% ipython --no-banner

In [1]: import numpy as np

In [2]: from numpy import linalg as LA

In [3]: np.set_printoptions(precision=3, suppress=True, linewidth=100, sign=" ")

In [4]: A2 = np.array([[2, 0, 3, -2, -3],
   ...:     [-2, -2, -2, 3, -3],
   ...:     [0, 1, 1, -3, 0],
   ...:     [-3, 0, 1, -1, -3],
   ...:     [3, 1, 2, -3, -3]])

In [5]: m1 = np.triu(A2)

In [6]: m1
Out[6]: 
array([[ 2,  0,  3, -2, -3],
       [ 0, -2, -2,  3, -3],
       [ 0,  0,  1, -3,  0],
       [ 0,  0,  0, -1, -3],
       [ 0,  0,  0,  0, -3]])

In [7]: A2 = LA.invert(m1)
---------------------------------------------------------------------------
AttributeError                            Traceback (most recent call last)
Cell In[7], line 1
----> 1 A2 = LA.invert(m1)

AttributeError: module 'numpy.linalg' has no attribute 'invert'

In [8]: A2 = LA.inv(m1)

In [9]: LA.det(m1) * A2
Out[9]: 
array([[ -6.,  -0.,  18., -42.,  48.],
       [  0.,   6.,  12., -18.,  12.],
       [ -0.,  -0., -12.,  36., -36.],
       [  0.,   0.,   0.,  12., -12.],
       [  0.,   0.,   0.,   0.,   4.]])

In [10]: round(float(LA.cond(m1)), 3)
Out[10]: 46.728

In [11]: LA.inv(A2)
Out[11]: 
array([[ 2.,  0.,  3., -2., -3.],
       [-0., -2., -2.,  3., -3.],
       [ 0.,  0.,  1., -3.,  0.],
       [-0., -0., -0., -1., -3.],
       [-0., -0., -0., -0., -3.]])

In [12]: round(LA.det(m1) * LA.det(A2), 3)
Out[12]: np.float64(1.0)

In [13]: proj = np.triu(np.array([[0, -2, 3, -1, 2],
    ...:     [0, -2, -2, -3, 2],
    ...:     [2, 1, 0, 2, -1],
    ...:     [-1, -3, -2, 2, 2],
    ...:     [1, -1, 2, 3, -1]]), 1) + np.eye(5)

In [14]: A2 = proj @ m1 @ LA.inv(proj)

In [15]: np.poly(A2)
Out[15]: array([  1.,   3.,  -5., -15.,   4.,  12.])

In [16]: A2
Out[16]: 
array([[  2.,   8.,  20., -30.,  60.],
       [  0.,  -2.,  -8.,  22., -48.],
       [  0.,   0.,   1.,  -7.,  12.],
       [  0.,   0.,   0.,  -1.,  -7.],
       [  0.,   0.,   0.,   0.,  -3.]])

In [17]: A2.mean(axis=0)
Out[17]: array([ 0.4,  1.2,  2.6, -3.2,  2.8])

In [18]: A2[:, 5]
---------------------------------------------------------------------------
IndexError                                Traceback (most recent call last)
Cell In[18], line 1
----> 1 A2[:, 5]

IndexError: index 5 is out of bounds for axis 1 with size 5

In [19]: A2.sum(axis=1)
Out[19]: array([ 60., -36.,   6.,  -8.,  -3.])

In [20]: np.diff(A2, axis=0)
Out[20]: 
array([[  -2.,  -10.,  -28.,   52., -108.],
       [   0.,    2.,    9.,  -29.,   60.],
       [   0.,    0.,   -1.,    6.,  -19.],
       [   0.,    0.,    0.,    1.,    4.]])

In [21]: A2.shape
Out[21]: (5, 5)

In [22]: [int(LA.matrix_rank(LA.matrix_power(m1, p))) for p in range(1, 6)]
Out[22]: [5, 5, 5, 5, 5]

In [23]: m1 @ m1
Out[23]: 
array([[  4,   0,   9, -11,   9],
       [  0,   4,   2,  -3,   6],
       [  0,   0,   1,   0,   9],
       [  0,   0,   0,   1,  12],
       [  0,   0,   0,   0,   9]])

In [24]: A2 = m1 / LA.norm(m1, axis=1, keepdims=True)

In [25]: gram = A2 @ A2.T

In [26]: np.argwhere(np.triu(np.abs(gram) > 0.95, 1))
Out[26]: array([], shape=(0, 2), dtype=int64)

In [27]: LA.norm(A2, axis=1)
Out[27]: array([ 1.,  1.,  1.,  1.,  1.])

In [28]: gram
Out[28]: 
array([[ 1.   , -0.115,  0.558,  0.682,  0.588],
       [-0.115,  1.   , -0.682,  0.372,  0.588],
       [ 0.558, -0.682,  1.   ,  0.3  ,  0.   ],
       [ 0.682,  0.372,  0.3  ,  1.   ,  0.949],
       [ 0.588,  0.588,  0.   ,  0.949,  1.   ]])

In [29]: round(np.degrees(np.arccos(np.clip(gram[1, 2], -1, 1))), 3)
Out[29]: np.float64(133.015)

In [30]: feats = np.loadtxt("arr.csv", delimiter=",")

In [31]: feats
Out[31]: 
array([[-0.8  , -1.8  , -0.4  ],
       [ 0.   , -1.   , -0.5  ],
       [-0.181, -0.948, -0.547],
       [ 0.   , -0.9  , -0.8  ],
       [-0.8  , -0.4  ,  1.5  ]])

In [32]: x = np.array([3, -3, 3])

In [33]: y = feats @ x

In [34]: y
Out[34]: array([ 1.8 ,  1.5 ,  0.66,  0.3 ,  3.3 ])

In [35]: np.round(LA.pinv(feats) @ feats, 3) + 0
Out[35]: 
array([[ 1.,  0.,  0.],
       [ 0.,  1.,  0.],
       [ 0.,  0.,  1.]])

In [36]: LA.lstsq(feats, y)[0]
Out[36]: array([ 3., -3.,  3.])

In [37]: rng = np.random.default_rng(943)

In [38]: y = y + 0.3 * rng.normal(size=5)

In [39]: y
Out[39]: array([ 1.64 ,  1.32 ,  0.702,  0.448,  3.502])

In [40]: beta, *_ = LA.lstsq(feats, y)

In [41]: round(float(LA.norm(y - feats @ beta)), 3)
Out[41]: 0.307

In [42]: beta.round()
Out[42]: array([ 3., -3.,  3.])

In [43]: A2 = np.c_[feats[:, :1] @ np.array([[1]]), np.array([2, 2, 2, 0, 2])]

In [44]: A2
Out[44]: 
array([[-0.8  ,  2.   ],
       [ 0.   ,  2.   ],
       [-0.181,  2.   ],
       [ 0.   ,  0.   ],
       [-0.8  ,  2.   ]])

In [45]: LA.matrix_rank(A2)
Out[45]: np.int64(2)

In [46]: LA.matrix_rank(np.c_[feats, A2])
Out[46]: np.int64(4)

In [47]: sigma = 10 * 0.9 ** np.arange(4)

In [48]: q, _ = LA.qr(np.array([[0.1, -0.4, 1.4, 2.0],
    ...:     [0.8, -2.6, 0.3, -0.8],
    ...:     [0.4, 0.1, 0.2, -0.1],
    ...:     [1.0, -0.9, 0.7, 1.0]]))

In [49]: E = rng.normal(size=(25, 4)) * sigma @ q

In [50]: E
Out[50]: 
array([[ -7.467,   1.6  , -11.497, -12.964],
       [ -1.913,  15.466, -11.161,  -0.654],
       [ 23.187,  14.179,   8.518,  -7.716],
       [ -1.586,   2.011,  -2.872,  -2.946],
       [ -3.675,  -5.168,  15.436,  -5.613],
       [  6.658,  -1.572,  17.782,  -7.04 ],
       [  2.485,  11.007, -16.617,   3.687],
       [ 11.069,  -1.45 ,   0.159, -15.738],
       [-15.026,  -8.758,  -5.513,  13.355],
       [  0.574,  -6.32 ,   6.583,   1.269],
       [ -2.689,   3.053,   0.458,  16.387],
       [ 14.595,  -4.548,  -1.77 ,   8.392],
       [ -4.011,   0.129,  -4.509,  -4.441],
       [ -1.829,   3.321,  -1.11 ,   4.986],
       [ -6.122,   2.904, -13.514,  -9.479],
       [ -1.897,   0.146,  -3.104,  -5.716],
       [  0.683,  -8.559,   3.273,   1.862],
       [ 18.559,   5.687,  -5.924,   1.256],
       [  1.98 , -17.594,   0.458,  -9.645],
       [ -1.265,   2.208,  -1.44 , -18.784],
       [ 10.307,  19.381,  -6.75 ,   2.246],
       [ -9.724, -10.532,  -6.333,  10.879],
       [  6.425,  14.567,  -0.271,   0.556],
       [ -4.372,  -7.214,   6.729,  -3.424],
       [ 13.104,   2.296,   0.196,   3.829]])

In [51]: proj = E @ LA.solve(E.T @ E, E.T)

In [52]: np.round(LA.eigvalsh(proj), 3) + 0
Out[52]: 
array([ 0.,  0.,  0.,  0.,  0.,  0.,  0.,  0.,  0.,  0.,  0.,  0.,  0.,  0.,  0.,  0.,  0.,  0.,
        0.,  0.,  0.,  1.,  1.,  1.,  1.])

In [53]: proj @ E[:, 1]
Out[53]: 
array([  1.6  ,  15.466,  14.179,   2.011,  -5.168,  -1.572,  11.007,  -1.45 ,  -8.758,  -6.32 ,
         3.053,  -4.548,   0.129,   3.321,   2.904,   0.146,  -8.559,   5.687, -17.594,   2.208,
        19.381, -10.532,  14.567,  -7.214,   2.296])

In [54]: d = LA.norm(E[:, None] - E[None], axis=-1)

In [55]: np.flatnonzero(d[12] < d.mean() / 2)
Out[55]: array([  3,  12,  13,  14,  15])

In [56]: d.mean(axis=1).argmax()
Out[56]: np.int64(2)

In [57]: Ac = E - E.mean(axis=0)

In [58]: V = LA.svd(Ac)[2][:3]

In [59]: A2 = Ac - Ac @ V.T @ V

In [60]: np.diag(V.T @ V)
Out[60]: array([ 0.709,  0.642,  0.65 ,  0.999])

In [61]: LA.norm(A2, axis=1).round(6).argmax()
Out[61]: np.int64(18)

In [62]: A2.std(axis=0)
Out[62]: array([ 2.742,  3.039,  3.006,  0.139])

In [63]: round(LA.norm(A2) / LA.norm(Ac), 3)
Out[63]: np.float64(0.297)

In [64]: mat = np.load("layer6.npy")

In [65]: mat
Out[65]: 
array([[ 0.231, -0.033,  0.297, -0.297],
       [-0.033,  0.005, -0.042,  0.042],
       [ 0.297, -0.042,  0.382, -0.382],
       [-0.297,  0.042, -0.382,  0.382]])

In [66]: # applying it twice changes nothing

In [67]: np.unique(mat.round(6), axis=0).shape
Out[67]: (4, 4)

In [68]: LA.lstsq(mat[:-1].T, mat[-1])[2]
Out[68]: np.int32(1)

In [69]: mat @ LA.pinv(mat) @ mat
Out[69]: 
array([[ 0.231, -0.033,  0.297, -0.297],
       [-0.033,  0.005, -0.042,  0.042],
       [ 0.297, -0.042,  0.382, -0.382],
       [-0.297,  0.042, -0.382,  0.382]])

In [70]: T = np.stack([mat, -1 * mat, mat[::-1]])

In [71]: LA.norm(T, axis=(1, 2))
Out[71]: array([ 1.,  1.,  1.])

In [72]: LA.det(T)
Out[72]: array([ 0.,  0.,  0.])

In [73]: T.shape
Out[73]: (3, 4, 4)

In [74]: np.einsum("bij,cij->bc", T, T)
Out[74]: 
array([[ 1.   , -1.   , -0.679],
       [-1.   ,  1.   ,  0.679],
       [-0.679,  0.679,  1.   ]])

In [75]: labels = rng.permutation(4)

In [76]: labels
Out[76]: array([ 0,  3,  2,  1])

In [77]: A2 = mat[labels][:, labels]

In [78]: A2
Out[78]: 
array([[ 0.231, -0.297,  0.297, -0.033],
       [-0.297,  0.382, -0.382,  0.042],
       [ 0.297, -0.382,  0.382, -0.042],
       [-0.033,  0.042, -0.042,  0.005]])

In [79]: np.allclose(A2, mat)
Out[79]: False

In [80]: np.diag(A2)
Out[80]: array([ 0.231,  0.382,  0.382,  0.005])

In [81]: U, sigma, Vt = LA.svd(A2)

In [82]: V = Vt[:(sigma > 1e-8).sum()]

In [83]: x = A2[0] + -3 * A2[1] + rng.integers(2) * np.eye(4)[3]

In [84]: x
Out[84]: array([ 1.123, -1.443,  1.443,  0.84 ])

In [85]: round(float(LA.norm(x - V.T @ V @ x)), 3)
Out[85]: 0.998

In [86]: np.allclose(V.T @ V @ x, x)
Out[86]: False

In [87]: np.diag(V.T @ V)
Out[87]: array([ 0.231,  0.382,  0.382,  0.005])

In [88]: V.T @ V
Out[88]: 
array([[ 0.231, -0.297,  0.297, -0.033],
       [-0.297,  0.382, -0.382,  0.042],
       [ 0.297, -0.382,  0.382, -0.042],
       [-0.033,  0.042, -0.042,  0.005]])

In [89]: A2 = mat / np.sqrt((mat ** 2).mean(axis=1, keepdims=True))

In [90]: A2[3]
Out[90]: array([-0.962,  0.137, -1.236,  1.236])

In [91]: LA.matrix_rank(A2) == LA.matrix_rank(mat)
Out[91]: np.True_

In [92]: mat - mat.mean(axis=1, keepdims=True)
Out[92]: 
array([[ 0.182, -0.083,  0.248, -0.347],
       [-0.026,  0.012, -0.035,  0.05 ],
       [ 0.233, -0.106,  0.318, -0.446],
       [-0.233,  0.106, -0.318,  0.446]])

In [93]: LA.norm(A2, axis=1)
Out[93]: array([ 2.,  2.,  2.,  2.])

In [94]: C = np.array([[5, 5, -4], [5, -2, 4], [4, 5, 3]])

In [95]: K = (rng.random((28, 3)) < 0.25) @ C

In [96]: K
Out[96]: 
array([[ 5, -2,  4],
       [ 0,  0,  0],
       [ 0,  0,  0],
       [ 4,  5,  3],
       [ 9, 10, -1],
       [ 0,  0,  0],
       [ 5, -2,  4],
       [ 0,  0,  0],
       [ 9,  3,  7],
       [ 5, -2,  4],
       [ 4,  5,  3],
       [ 0,  0,  0],
       [ 0,  0,  0],
       [10,  3,  0],
       [ 0,  0,  0],
       [ 4,  5,  3],
       [ 0,  0,  0],
       [ 0,  0,  0],
       [ 0,  0,  0],
       [ 5, -2,  4],
       [ 5, -2,  4],
       [ 0,  0,  0],
       [ 4,  5,  3],
       [ 4,  5,  3],
       [ 9,  3,  7],
       [ 4,  5,  3],
       [ 9,  3,  7],
       [ 5, -2,  4]])

In [97]: # row 2 repeats row 1

In [98]: proj = K @ LA.solve(K.T @ K, K.T)

In [99]: np.round(np.trace(proj), 3)
Out[99]: np.float64(3.0)

In [100]: LA.matrix_rank(np.eye(28) - proj)
Out[100]: np.int64(25)

In [101]: np.round(LA.eigvalsh(proj), 3) + 0
Out[101]: 
array([ 0.,  0.,  0.,  0.,  0.,  0.,  0.,  0.,  0.,  0.,  0.,  0.,  0.,  0.,  0.,  0.,  0.,  0.,
        0.,  0.,  0.,  0.,  0.,  0.,  0.,  1.,  1.,  1.])
